$ python3 -q
>>> import numpy as np
>>> np.set_printoptions(suppress=True, linewidth=160)
>>> def tidy(a):
...     return np.round(a, 4) + 0
... 
>>> mat = np.loadtxt("x.csv", delimiter=",")
>>> mat
array([[ 10.1004,  -4.999 ,   1.035 ,  14.0395],
       [ -8.0355,   3.9868,   6.0048, -18.0094],
       [  2.0579,  -0.9981,  -1.0231,   4.0619],
       [ -5.9798,   2.9937,  -6.9615,  -2.049 ],
       [-10.0317,   4.9532,   5.036 , -19.9644],
       [  8.0267,  -3.928 ,   0.0376,  11.9558]])
>>> def softmax(z):
...     e = np.exp(z - z.max(axis=-1, keepdims=True))
...     return e / e.sum(axis=-1, keepdims=True)
... 
>>> tidy(softmax(mat).sum(axis=1))
array([1., 1., 1., 1., 1., 1.])
>>> tidy(softmax(10 * mat[3]))
array([0., 1., 0., 0.])
>>> att = mat @ mat.T / np.sqrt(4)
>>> tidy(softmax(att)[3] @ mat)
array([-5.9807,  2.9942, -6.9587, -2.0532])
>>> tidy(softmax(att))
array([[1.    , 0.    , 0.    , 0.    , 0.    , 0.    ],
       [0.    , 0.    , 0.    , 0.    , 1.    , 0.    ],
       [0.9983, 0.    , 0.    , 0.    , 0.    , 0.0017],
       [0.    , 0.    , 0.    , 0.9998, 0.0002, 0.    ],
       [0.    , 0.    , 0.    , 0.    , 1.    , 0.    ],
       [1.    , 0.    , 0.    , 0.    , 0.    , 0.    ]])
>>> softmax(att).round(6).argmax(axis=1)
array([0, 4, 0, 3, 4, 0])
>>> data = np.load("mat.npy")
>>> data
array([[ 0,  2, -4,  0,  0, -2,  2,  0, -2,  0],
       [ 1,  1,  2,  1,  2,  2,  0,  1,  1,  0],
       [ 3,  4,  4,  3,  6,  5,  1,  3,  2,  0],
       [ 0,  1, -2,  0,  0, -1,  1,  0, -1,  0]])
>>> left, sv, vt = np.linalg.svd(data)
>>> np.argmax(sv[:-1] / (sv[1:] + 1e-6)) + 1
np.int64(2)
>>> other = left[:, :2] @ np.diag(sv[:2]) @ vt[:2]
>>> tidy(other)
array([[ 0.,  2., -4.,  0.,  0., -2.,  2.,  0., -2.,  0.],
       [ 1.,  1.,  2.,  1.,  2.,  2.,  0.,  1.,  1.,  0.],
       [ 3.,  4.,  4.,  3.,  6.,  5.,  1.,  3.,  2.,  0.],
       [ 0.,  1., -2.,  0.,  0., -1.,  1.,  0., -1.,  0.]])
>>> tidy(np.linalg.norm(data - other, 2)), tidy(sv[2])
(np.float64(0.0), np.float64(0.0))
>>> np.linalg.matrix_rank(data, rtol=0.05)
np.int64(2)
>>> G = data.T @ data
>>> np.diag(G)
array([10, 22, 40, 10, 40, 34,  6, 10, 10,  0])
>>> np.trace(G), (data ** 2).sum()
(np.int64(182), np.int64(182))
>>> np.allclose(G, G.T)
True
>>> G
array([[10, 13, 14, 10, 20, 17,  3, 10,  7,  0],
       [13, 22,  8, 13, 26, 17,  9, 13,  4,  0],
       [14,  8, 40, 14, 28, 34, -6, 14, 20,  0],
       [10, 13, 14, 10, 20, 17,  3, 10,  7,  0],
       [20, 26, 28, 20, 40, 34,  6, 20, 14,  0],
       [17, 17, 34, 17, 34, 34,  0, 17, 17,  0],
       [ 3,  9, -6,  3,  6,  0,  6,  3, -3,  0],
       [10, 13, 14, 10, 20, 17,  3, 10,  7,  0],
       [ 7,  4, 20,  7, 14, 17, -3,  7, 10,  0],
       [ 0,  0,  0,  0,  0,  0,  0,  0,  0,  0]])
>>> tidy(np.linalg.eigvalsh(G)[::-1])
array([147.4004,  34.5996,   0.    ,   0.    ,   0.    ,   0.    ,   0.    ,   0.    ,   0.    ,   0.    ])
>>> tidy(np.linalg.svd(data, compute_uv=False) ** 2)
array([147.4004,  34.5996,   0.    ,   0.    ])
